% python3 -q
>>> import numpy as np
>>> np.set_printoptions(suppress=True, linewidth=140)
>>> data = np.loadtxt("data.csv", delimiter=",")
>>> print(data)
[[ 1.  0.  4.  2.  2.  4.  4.  0.  2.  2.  2.  4.  0.  2.  2.  4.]
 [ 0. -3.  0.  0.  0.  0.  0.  0.  0.  0.  0.  0.  0.  0.  0.  0.]
 [ 4.  0.  1.  2.  2.  4.  4.  0.  2.  2.  2.  4.  0.  2.  2.  4.]
 [ 2.  0.  2. -2.  1.  2.  2.  0.  1.  1.  1.  2.  0.  1.  1.  2.]
 [ 2.  0.  2.  1. -2.  2.  2.  0.  1.  1.  1.  2.  0.  1.  1.  2.]
 [ 4.  0.  4.  2.  2.  1.  4.  0.  2.  2.  2.  4.  0.  2.  2.  4.]
 [ 4.  0.  4.  2.  2.  4.  1.  0.  2.  2.  2.  4.  0.  2.  2.  4.]
 [ 0.  0.  0.  0.  0.  0.  0. -3.  0.  0.  0.  0.  0.  0.  0.  0.]
 [ 2.  0.  2.  1.  1.  2.  2.  0. -2.  1.  1.  2.  0.  1.  1.  2.]
 [ 2.  0.  2.  1.  1.  2.  2.  0.  1. -2.  1.  2.  0.  1.  1.  2.]
 [ 2.  0.  2.  1.  1.  2.  2.  0.  1.  1. -2.  2.  0.  1.  1.  2.]
 [ 4.  0.  4.  2.  2.  4.  4.  0.  2.  2.  2.  1.  0.  2.  2.  4.]
 [ 0.  0.  0.  0.  0.  0.  0.  0.  0.  0.  0.  0. -3.  0.  0.  0.]
 [ 2.  0.  2.  1.  1.  2.  2.  0.  1.  1.  1.  2.  0. -2.  1.  2.]
 [ 2.  0.  2.  1.  1.  2.  2.  0.  1.  1.  1.  2.  0.  1. -2.  2.]
 [ 4.  0.  4.  2.  2.  4.  4.  0.  2.  2.  2.  4.  0.  2.  2.  1.]]
>>> rng = np.random.default_rng(9482)
>>> Y = data + rng.integers(-2, 3, (16, 1)) @ rng.integers(-2, 3, (1, 16))
>>> print(Y)
[[ 2.  0.  6.  1.  0.  4.  2. -1.  2.  0.  2.  5.  1.  0.  1.  2.]
 [ 0. -3.  0.  0.  0.  0.  0.  0.  0.  0.  0.  0.  0.  0.  0.  0.]
 [ 6.  0.  5.  0. -2.  4.  0. -2.  2. -2.  2.  6.  2. -2.  0.  0.]
 [ 3.  0.  4. -3. -1.  2.  0. -1.  1. -1.  1.  3.  1. -1.  0.  0.]
 [ 1.  0.  0.  2.  0.  2.  4.  1.  1.  3.  1.  1. -1.  3.  2.  4.]
 [ 5.  0.  6.  1.  0.  1.  2. -1.  2.  0.  2.  5.  1.  0.  1.  2.]
 [ 6.  0.  8.  0. -2.  4. -3. -2.  2. -2.  2.  6.  2. -2.  0.  0.]
 [-2.  0. -4.  2.  4.  0.  4. -1.  0.  4.  0. -2. -2.  4.  2.  4.]
 [ 4.  0.  6. -1. -3.  2. -2. -2. -2. -3.  1.  4.  2. -3. -1. -2.]
 [ 1.  0.  0.  2.  3.  2.  4.  1.  1.  0.  1.  1. -1.  3.  2.  4.]
 [ 3.  0.  4.  0. -1.  2.  0. -1.  1. -1. -2.  3.  1. -1.  0.  0.]
 [ 3.  0.  2.  3.  4.  4.  6.  1.  2.  4.  2.  0. -1.  4.  3.  6.]
 [-2.  0. -4.  2.  4.  0.  4.  2.  0.  4.  0. -2. -5.  4.  2.  4.]
 [ 3.  0.  4.  0. -1.  2.  0. -1.  1. -1.  1.  3.  1. -4.  0.  0.]
 [ 2.  0.  2.  1.  1.  2.  2.  0.  1.  1.  1.  2.  0.  1. -2.  2.]
 [ 2.  0.  0.  4.  6.  4.  8.  2.  2.  6.  2.  2. -2.  6.  4.  5.]]
>>> print(np.linalg.matrix_rank(Y - data, tol=1e-8))
1
>>> print(np.abs(Y - data).sum(axis=1))
[18.  0. 36. 18. 18. 18. 36. 36. 36. 18. 18. 18. 36. 18.  0. 36.]
>>> vals, vecs = np.linalg.eigh(data)
>>> x0 = np.array([1, 0, 3, 0, 1, 0, 2, 3, 3, 2, 2, 2, 0, 2, 3, 3])
>>> print(np.round(np.linalg.eigvalsh(data[1:, 1:]), 2))
[-3. -3. -3. -3. -3. -3. -3. -3. -3. -3. -3. -3. -3. -3. 24.]
>>> print((np.sign(vecs[:, -1].round(6)) == np.sign(vecs[0, -1].round(6))).astype(int))
[1 0 1 1 1 1 1 0 1 1 1 1 0 1 1 1]
>>> x0 = np.array([1, -1, -1, -1, 1, 3, 1, -2, -2, 1, 1, -3, 3, -3, -2, 1])
>>> y = data @ x0
>>> print(y)
[ -5.   3.   1.   2.  -4. -11.  -5.   6.   5.  -4.  -4.   7.  -9.   8.   5.  -5.]
>>> print(np.round(np.linalg.solve(data, 5 * y), 2))
[  5.  -5.  -5.  -5.   5.  15.   5. -10. -10.   5.   5. -15.  15. -15. -10.   5.]
>>> print(np.round(np.linalg.solve(data, data[:, 13]), 2) + 0)
[0. 0. 0. 0. 0. 0. 0. 0. 0. 0. 0. 0. 0. 1. 0. 0.]
>>> Y = data / np.sqrt((data ** 2).mean(axis=1, keepdims=True))
>>> print(Y[3].round(2))
[ 1.37  0.    1.37 -1.37  0.69  1.37  1.37  0.    0.69  0.69  0.69  1.37  0.    0.69  0.69  1.37]
>>> print(np.linalg.matrix_rank(data - data.mean(axis=1, keepdims=True)))
15
>>> print(np.round(np.sort(np.abs(np.linalg.eigvals(data))), 2))
[ 3.  3.  3.  3.  3.  3.  3.  3.  3.  3.  3.  3.  3.  3.  3. 28.]
>>> print(np.allclose(data @ data.T, data.T @ data))
True
>>> print(np.allclose(data, data.T))
True
>>> print(np.trace(data))
-17.0
>>> X = np.loadtxt("w.csv", delimiter=",")
>>> print(X.round(2))
[[ -8.14  -0.94  -3.82   0.55   7.48  -1.18  -5.02  -1.07  -8.29  10.55   0.79   5.61   7.7    1.52]
 [-12.49  -3.06 -10.17  -1.95  10.68  -2.71  -9.73   0.69 -13.48  15.92   2.07   8.87   9.97   2.26]
 [ 17.45  -3.22 -10.67 -11.24   3.36  10.8  -21.47   9.16  13.37  -6.36  -0.86 -13.59  -2.72   3.08]
 [  6.53  -1.09  -4.28  -4.13   3.96   5.46 -10.98   3.18   4.82  -0.3   -0.62  -5.4    1.49   1.95]
 [  2.03   0.8    1.41   0.63   3.19   3.05  -3.61  -0.71   1.91   1.18  -0.92  -2.02   3.03   1.08]
 [-18.27  -2.15  -7.46   1.4   11.22  -5.49  -4.86  -2.16 -18.14  19.36   2.29  13.21  12.25   1.75]
 [ -2.12   5.18  14.54   9.76  -0.15   0.31  11.08  -7.98   0.8   -0.09  -2.26   1.09   3.91  -0.77]
 [  3.41  -2.07  -7.2   -4.94   5.71   4.25 -12.72   3.68   1.43   3.01   0.09  -3.05   3.02   2.26]
 [ 11.06   7.26  20.77   9.54  -5.52   5.83  12.37  -7.27  13.91 -12.05  -4.41  -8.8   -2.1   -1.28]
 [  8.31   1.44   3.32  -0.1    0.98   5.75  -4.05   0.12   7.94  -4.17  -1.81  -6.73   0.23   0.98]
 [-17.39   2.06   5.17   8.72   6.79  -5.94   7.44  -7.81 -14.81  14.48   0.52  12.54  11.03   0.09]
 [-12.82   0.08  -0.75   3.79   7.62  -3.48  -0.19  -3.79 -11.89  13.03   0.85   9.11   9.48   1.  ]
 [ 16.46   4.15  11.44   2.32  -3.76   8.88   1.01  -1.43  16.9  -12.99  -3.7  -12.85  -3.77   0.1 ]
 [ -3.34   5.32  14.97  10.38   0.01  -0.27  11.97  -8.52  -0.21   0.68  -2.2    2.     4.4   -0.86]
 [ 24.47  -4.95 -15.84 -16.45   3.33  14.3  -29.27  13.51  18.66  -9.91  -0.87 -18.85  -5.36   3.94]
 [-10.71  -3.63 -11.9   -3.53  10.81  -1.79 -12.14   1.99 -12.22  15.16   2.12   7.53   9.33   2.54]
 [ -7.5   -3.33 -10.98  -3.94   9.7   -0.41 -12.42   2.45  -9.15  12.45   1.68   5.12   7.9    2.49]
 [  4.87  -0.92  -3.75  -3.31   4.2    4.67  -9.82   2.47   3.43   0.76  -0.52  -4.15   2.16   1.84]
 [ -8.31  -1.45  -5.36  -0.32   8.03  -1.15  -6.49  -0.4   -8.75  11.18   1.01   5.73   7.87   1.72]
 [ 13.01   0.53   0.6   -3.14   0.71   8.05  -8.53   2.68  11.63  -6.79  -1.91 -10.26  -1.59   1.46]
 [ -5.95   3.09   8.26   7.14   2.9   -1.     6.24  -6.11  -3.91   4.88  -1.04   3.97   5.96  -0.03]
 [ -0.9    5.85  16.56  10.61  -1.13   0.72  12.65  -8.59   2.3   -1.68  -2.65   0.18   3.26  -1.01]
 [ 13.33  -4.74 -15.22 -12.73   5.91   9.25 -24.47  10.15   8.75  -1.76   0.16 -10.5   -0.67   3.58]
 [ 10.25  -5.32 -16.96 -12.85   7.26   7.98 -25.05  10.12   5.63   1.13   0.7   -8.19   0.76   3.73]
 [  8.72   2.28   5.85   1.29   0.04   5.77  -1.67  -0.95   8.82  -5.33  -2.19  -7.04  -0.11   0.65]
 [ 12.93   0.8    1.4   -2.64   0.47   7.96  -7.69   2.28  11.72  -7.    -2.01 -10.2   -1.6    1.35]
 [  1.11  -1.16  -4.47  -2.62   5.38   3.03  -9.14   1.78  -0.09   3.82  -0.05  -1.34   3.81   1.84]
 [ -1.4    8.12  23.36  14.84  -3.27   0.05  19.63 -11.9    3.21  -3.57  -3.51   0.55   3.02  -1.93]
 [ 20.01  -4.29 -13.86 -13.92   3.79  12.16 -25.61  11.35  15.03  -7.22  -0.69 -15.5   -3.59   3.57]
 [  5.69   3.97  10.91   5.24  -0.89   4.07   4.52  -4.14   7.1   -4.73  -2.56  -4.77   0.84  -0.1 ]
 [ -0.61  -3.95 -12.85  -7.13   8.6    2.81 -16.87   5.21  -3.32   7.91   1.24  -0.04   5.1    2.91]
 [ -4.21  -0.56  -2.67   0.06   6.11   0.52  -5.35  -0.53  -4.52   7.22   0.24   2.66   5.95   1.47]]
>>> left, sigma, VT = np.linalg.svd(X)
>>> print(sigma.round(2) + 0)
[125.99 104.88  39.22   0.     0.     0.     0.     0.     0.     0.     0.     0.     0.     0.  ]
>>> Y = left[:, :3] @ np.diag(sigma[:3]) @ VT[:3]
>>> print(np.linalg.matrix_rank(X, rtol=0.05))
3
>>> print(round(np.linalg.norm(X - Y, 2), 2), round(float(sigma[3]), 2))
0.0 0.0
